% python3 -q
>>> import numpy as np
>>> from numpy import linalg as LA
>>> np.set_printoptions(suppress=True, linewidth=120)
>>> J = np.array([[-2, -2, -1, -1, -2, -1, -2, -1, -1],
...     [2, 2, 3, 3, 2, 3, 2, 3, 3],
...     [1, 1, 2, 2, 1, 2, 1, 2, 2],
...     [-2, -2, -1, -1, -2, -1, -2, -1, -1],
...     [3, 3, 4, 4, 3, 4, 3, 4, 4],
...     [2, 2, 3, 3, 2, 3, 2, 3, 3],
...     [1, 1, 2, 2, 1, 2, 1, 2, 2]])
>>> def softmax(z):
...     e = np.exp(z - z.max(axis=-1, keepdims=True))
...     return e / e.sum(axis=-1, keepdims=True)
... 
>>> np.round(softmax(J[5] + 2), 2)
array([0.06, 0.06, 0.15, 0.15, 0.06, 0.15, 0.06, 0.15, 0.15])
>>> scores = J @ J.T / np.sqrt(9)
>>> np.round(softmax(scores + np.triu(np.full(scores.shape, -np.inf), 1)), 2) + 0
array([[1.  , 0.  , 0.  , 0.  , 0.  , 0.  , 0.  ],
       [0.  , 1.  , 0.  , 0.  , 0.  , 0.  , 0.  ],
       [0.  , 0.99, 0.01, 0.  , 0.  , 0.  , 0.  ],
       [0.5 , 0.  , 0.  , 0.5 , 0.  , 0.  , 0.  ],
       [0.  , 0.  , 0.  , 0.  , 1.  , 0.  , 0.  ],
       [0.  , 0.  , 0.  , 0.  , 1.  , 0.  , 0.  ],
       [0.  , 0.01, 0.  , 0.  , 0.98, 0.01, 0.  ]])
>>> np.round(softmax(scores)[5] @ J, 2)
array([3., 3., 4., 4., 3., 4., 3., 4., 4.])
>>> r = LA.matrix_rank(J)
>>> r
np.int64(2)
>>> ns = LA.svd(J)[2][r:].T
>>> [int(LA.matrix_rank(np.delete(J, i, axis=0))) for i in range(7)]
[2, 2, 2, 2, 2, 2, 2]
>>> np.allclose(J @ ns, 0)
True
>>> mat = np.array([[2.0, 3.0, 0.0, 0.0, 0.0, 0.0, 0.0, 0.0],
...     [3.0, 0.0, 3.0, 0.0, 0.0, 0.0, 0.0, 0.0],
...     [0.0, 3.0, 0.0, 3.0, 0.0, 0.0, 0.0, 0.0],
...     [0.0, 0.0, 3.0, 1.0, 3.0, 0.0, 0.0, 0.0],
...     [0.0, 0.0, 0.0, 3.0, 0.0, 3.0, 0.0, 0.0],
...     [0.0, 0.0, 0.0, 0.0, 3.0, 2.0, 3.0, 0.0],
...     [0.0, 0.0, 0.0, 0.0, 0.0, 3.0, 0.0, 3.0],
...     [0.0, 0.0, 0.0, 0.0, 0.0, 0.0, 3.0, 0.0]])
>>> evals, vecs = LA.eigh(mat)
>>> x = np.array([0, -3, 1, 0, 0, 0, -3, -2])
>>> (np.sign(vecs[:, -1].round(6)) == np.sign(vecs[0, -1].round(6))).astype(int)
array([1, 1, 1, 1, 1, 1, 1, 1])
>>> x = np.array([3, 2, 5, 0, 2, 3, 1, 1])
>>> rhs = mat @ x
>>> rhs
array([12., 24.,  6., 21.,  9., 15., 12.,  3.])
>>> np.round(LA.solve(mat.T, mat[1]), 2)
array([0., 1., 0., 0., 0., 0., 0., 0.])
>>> np.round(LA.solve(mat, 2 * rhs), 2) + 0
array([ 6.,  4., 10.,  0.,  4.,  6.,  2.,  2.])
>>> feats = np.load("data.npy")
>>> feats
array([[0., 1., 1.],
       [1., 0., 0.],
       [1., 0., 0.]])
>>> U, s, Vt = LA.svd(feats)
>>> vecs = Vt[:(s > 1e-8).sum()]
>>> rng = np.random.default_rng(138)
>>> x = feats[1] + 3 * feats[0] + rng.integers(2) * np.eye(3)[1]
>>> x
array([1., 4., 3.])
>>> np.allclose(vecs.T @ vecs @ x, x)
False
>>> np.round(vecs.T @ vecs, 2)
array([[1. , 0. , 0. ],
       [0. , 0.5, 0.5],
       [0. , 0.5, 0.5]])
>>> np.round(np.diag(vecs.T @ vecs), 2)
array([1. , 0.5, 0.5])
>>> A = np.array([[0.16, -2.5, 0.73, 1.65, -2.15],
...     [0.69, 0.33, 0.77, 3.25, -1.23],
...     [0.11, -0.45, 0.23, 0.53, -2.19]])
>>> t = np.radians(90)
>>> r_ = np.eye(5)
>>> r_[1, 1] = r_[2, 2] = np.cos(t)
>>> r_[1, 2], r_[2, 1] = -np.sin(t), np.sin(t)
>>> r_.round(2) + 0
array([[ 1.,  0.,  0.,  0.,  0.],
       [ 0.,  0., -1.,  0.,  0.],
       [ 0.,  1.,  0.,  0.,  0.],
       [ 0.,  0.,  0.,  1.,  0.],
       [ 0.,  0.,  0.,  0.,  1.]])
>>> other = A @ r_.T
>>> round(float(LA.det(r_)), 2), np.trace(r_)
(1.0, np.float64(3.0))
>>> np.round(LA.svd(A, compute_uv=False), 2), np.round(LA.svd(other, compute_uv=False), 2)
(array([4.99, 2.5 , 1.25]), array([4.99, 2.5 , 1.25]))
>>> np.allclose(LA.norm(A, axis=1), LA.norm(other, axis=1))
True
>>> np.abs(other - A).max(axis=0)
array([0.  , 1.77, 3.23, 0.  , 0.  ])
>>> basis = np.array([[5, 3, 1, 5, 2, 3, 1, 3], [1, 2, 0, -4, 2, -2, 4, -3]])
>>> data = rng.normal(size=(37, 2)) @ basis + np.array([1, 1, 2, 2, 2, 0, 1, 2])
>>> data.round(2)
array([[-3.57, -3.65,  1.36,  4.26, -2.01,  0.81, -5.1 ,  4.18],
       [-5.7 , -4.9 ,  0.93,  2.  , -2.82, -0.54, -5.43,  2.8 ],
       [ 5.17,  2.98,  2.91,  8.05,  3.07,  3.48,  0.41,  5.86],
       [ 1.66, -0.48,  2.4 ,  9.37,  0.12,  3.88, -3.97,  7.23],
       [-0.22,  2.15,  1.49, -5.95,  3.67, -4.23,  5.87, -3.58],
       [ 3.39,  4.32,  2.21, -2.35,  5.12, -2.07,  6.6 , -1.42],
       [-5.26, -4.47,  0.99,  1.85, -2.46, -0.58, -4.9 ,  2.64],
       [ 0.7 , -0.88,  2.18,  7.76, -0.06,  2.97, -3.67,  6.19],
       [-1.46, -0.45,  1.5 , -0.57,  1.05, -1.53,  0.59,  0.44],
       [ 6.28,  3.7 ,  3.12,  8.93,  3.58,  4.03,  0.8 ,  6.36],
       [-3.54, -2.46,  1.2 ,  0.1 , -0.66, -1.35, -1.91,  1.18],
       [ 2.67,  1.37,  2.42,  5.93,  1.95,  2.18, -0.38,  4.63],
       [ 4.65,  2.61,  2.81,  7.72,  2.8 ,  3.27,  0.15,  5.68],
       [-4.2 , -2.15,  0.96, -3.08, -0.12, -3.06, -0.13, -1.04],
       [ 5.22,  5.31,  2.59, -0.11,  5.71, -0.76,  6.66, -0.02],
       [-4.83, -2.7 ,  0.86, -3.09, -0.57, -3.11, -0.73, -0.96],
       [ 7.25,  5.77,  3.1 ,  4.6 ,  5.67,  1.85,  5.02,  3.12],
       [ 0.88,  0.76,  2.  ,  2.46,  1.77,  0.23,  0.53,  2.35],
       [ 4.36,  3.66,  2.58,  3.08,  4.08,  0.83,  3.41,  2.37],
       [ 6.1 ,  7.1 ,  2.59, -3.75,  7.51, -2.58, 10.27, -2.75],
       [ 2.7 ,  1.03,  2.48,  7.22,  1.55,  2.85, -1.34,  5.56],
       [-2.49, -3.81,  1.69,  8.23, -2.5 ,  2.96, -7.08,  6.91],
       [ 2.72,  3.32,  2.16, -0.88,  4.16, -1.36,  4.84, -0.28],
       [ 4.19,  4.53,  2.41, -0.57,  5.12, -1.08,  6.02, -0.23],
       [ 3.62,  1.36,  2.7 ,  8.93,  1.67,  3.81, -1.75,  6.67],
       [ 4.4 ,  5.21,  2.37, -2.35,  5.84, -1.99,  7.57, -1.54],
       [ 5.01,  3.29,  2.82,  6.43,  3.47,  2.63,  1.48,  4.71],
       [-5.8 , -2.66,  0.58, -6.28, -0.24, -4.85,  0.77, -3.15],
       [-0.85, -2.2 ,  1.93,  7.6 , -1.12,  2.76, -5.03,  6.25],
       [ 1.46,  1.76,  2.02,  0.74,  2.73, -0.62,  2.4 ,  1.04],
       [ 1.03,  0.37,  2.1 ,  4.35,  1.27,  1.22, -0.76,  3.69],
       [ 0.07, -1.57,  2.1 ,  8.25, -0.67,  3.18, -4.65,  6.61],
       [ 5.37,  2.86,  2.98,  9.08,  2.88,  4.03, -0.19,  6.57],
       [-1.13,  1.97,  1.25, -8.14,  3.71, -5.44,  6.67, -5.05],
       [ 4.93,  4.34,  2.64,  2.4 ,  4.7 ,  0.52,  4.46,  1.82],
       [-0.11,  0.06,  1.82,  1.88,  1.24, -0.15,  0.03,  2.05],
       [-1.86,  0.58,  1.24, -5.51,  2.34, -4.13,  3.96, -3.06]])
>>> # null space of dimension 5
>>> LA.lstsq(data[:-1].T, data[-1])[2]
np.int32(3)
>>> other = np.array([[3, -3, -4, -4, -3],
...     [2, -1, 3, -3, -3],
...     [-1, -1, -2, 0, 2],
...     [1, -1, 4, -5, 3]])
>>> M = np.block([[np.zeros((4, 4)), other], [other.T, np.zeros((5, 5))]])
>>> M
array([[ 0.,  0.,  0.,  0.,  3., -3., -4., -4., -3.],
       [ 0.,  0.,  0.,  0.,  2., -1.,  3., -3., -3.],
       [ 0.,  0.,  0.,  0., -1., -1., -2.,  0.,  2.],
       [ 0.,  0.,  0.,  0.,  1., -1.,  4., -5.,  3.],
       [ 3.,  2., -1.,  1.,  0.,  0.,  0.,  0.,  0.],
       [-3., -1., -1., -1.,  0.,  0.,  0.,  0.,  0.],
       [-4.,  3., -2.,  4.,  0.,  0.,  0.,  0.,  0.],
       [-4., -3.,  0., -5.,  0.,  0.,  0.,  0.,  0.],
       [-3., -3.,  2.,  3.,  0.,  0.,  0.,  0.,  0.]])
>>> u = np.array([-3, -2])
>>> np.convolve(M[8], u)
array([  9.,  15.,   0., -13.,  -6.,   0.,   0.,   0.,   0.,   0.])
>>> LA.matrix_rank(M, rtol=0.1)
np.int64(6)
>>> other = np.array([[-2, 1],
...     [4, -1],
...     [1, 4],
...     [-1, 1],
...     [-2, 1],
...     [-5, 2],
...     [-5, -5],
...     [-1, 1],
...     [-2, -4]])
>>> LA.matrix_rank(M @ other)
np.int64(2)
>>> np.einsum("ij->j", M)
array([-11.,  -2.,  -2.,   2.,   5.,  -6.,   1., -12.,  -1.])
>>> np.einsum("ik,kj->ji", M, other)
array([[ 39.,  -5.,  13., -18.,   0.,   2.,  14.,   1.,  -7.],
       [ 25.,  -6.,  -1., -38.,  -2.,  -7., -11.,  -6.,  11.]])
>>> other.T @ M.T
array([[ 39.,  -5.,  13., -18.,   0.,   2.,  14.,   1.,  -7.],
       [ 25.,  -6.,  -1., -38.,  -2.,  -7., -11.,  -6.,  11.]])
>>> np.einsum("ij,ij->i", M, M)
array([59., 32., 10., 52., 15., 12., 45., 50., 31.])
>>> np.vstack([M, other.T]).shape
(11, 9)
>>> F = np.load("m.npy")
>>> F
array([[0., 0., 0., 0., 0.],
       [0., 9., 3., 4., 9.],
       [0., 0., 4., 9., 7.],
       [0., 3., 9., 1., 3.],
       [0., 8., 4., 8., 4.]])
>>> F @ F
array([[  0.,   0.,   0.,   0.,   0.],
       [  0., 165., 111., 139., 150.],
       [  0.,  83., 125., 101.,  83.],
       [  0.,  54.,  66., 118., 105.],
       [  0., 128., 128., 108., 140.]])
>>> (F != 0).astype(int)
array([[0, 0, 0, 0, 0],
       [0, 1, 1, 1, 1],
       [0, 0, 1, 1, 1],
       [0, 1, 1, 1, 1],
       [0, 1, 1, 1, 1]])
>>> np.round(np.sort(LA.eigvals(F).real), 2)
array([-5.23, -5.23,  0.  ,  7.24, 21.22])
>>> np.flatnonzero(LA.matrix_power((F != 0) + (F.T != 0) + np.eye(5), 5)[2])
array([1, 2, 3, 4])
>>> idx = rng.permutation(5)
>>> idx
array([2, 3, 1, 4, 0])
>>> other = F[idx][:, idx]
>>> np.round(np.sort(np.abs(LA.eigvals(other))), 2)
array([ 0.  ,  5.65,  5.65,  7.24, 21.22])
>>> np.diag(other)
array([4., 1., 9., 4., 0.])
>>> np.allclose(other, F)
False
>>> E = np.load("a.npy")
>>> E
array([[-2.7, -0.1,  0.8,  0.2, -1.4, -1.4,  1.8],
       [-3.6,  1.5, -0.5, -0.2,  0.8,  0.4, -0.1],
       [-2.4, -1.6,  0.5,  0.1, -1.1,  0. ,  0.9],
       [-0.3,  1. , -0.7,  0. ,  0.6, -1.6,  1.4],
       [ 5.4, -0.3, -1.3,  0.9, -0.5,  0.3, -1.8],
       [ 3.6,  0.4, -0.2,  0.1, -2.4,  0.1, -0.4],
       [-1.5, -1.4,  0.2, -0.5, -1.1, -0.1,  0.1],
       [ 1.5, -0.6,  1.4,  0.9, -0.7,  0.8,  0.2]])
>>> x = np.array([2, 2, 0, 0, 3, 2, 2])
>>> rhs = E @ x
>>> np.round(LA.pinv(E) @ E, 2) + 0
array([[1., 0., 0., 0., 0., 0., 0.],
       [0., 1., 0., 0., 0., 0., 0.],
       [0., 0., 1., 0., 0., 0., 0.],
       [0., 0., 0., 1., 0., 0., 0.],
       [0., 0., 0., 0., 1., 0., 0.],
       [0., 0., 0., 0., 0., 1., 0.],
       [0., 0., 0., 0., 0., 0., 1.]])
>>> np.round(LA.lstsq(E, rhs)[0], 2) + 0
array([2., 2., 0., 0., 3., 2., 2.])
>>> rhs.round(2)
array([-9. , -1.2, -9.5,  2.8,  5.7,  0.2, -9.1,  1.7])
>>> np.round(LA.solve(E.T @ E, E.T @ rhs), 2) + 0
array([2., 2., 0., 0., 3., 2., 2.])
>>> rhs = rhs + 0.05 * rng.normal(size=8)
>>> rhs.round(2)
array([-9.05, -1.3 , -9.45,  2.79,  5.71,  0.18, -9.02,  1.66])
>>> b, *_ = LA.lstsq(E, rhs)
>>> np.round(E.T @ (rhs - E @ b), 2) + 0
array([0., 0., 0., 0., 0., 0., 0.])
>>> [round(float(LA.norm(LA.solve(E.T @ E + lam * np.eye(7), E.T @ rhs))), 2) for lam in (0, 1, 10, 100)]
[5.01, 3.75, 2.24, 0.71]
>>> u, g = E[0], E[7]
>>> round(u @ u, 2)
np.float64(15.14)
>>> pr = (u @ g) / (u @ u) * u
>>> np.round(LA.norm(u + g) ** 2 + LA.norm(u - g) ** 2, 2)
np.float64(43.38)
>>> np.round(g - pr, 2)
array([ 1.06, -0.62,  1.53,  0.93, -0.93,  0.57,  0.49])
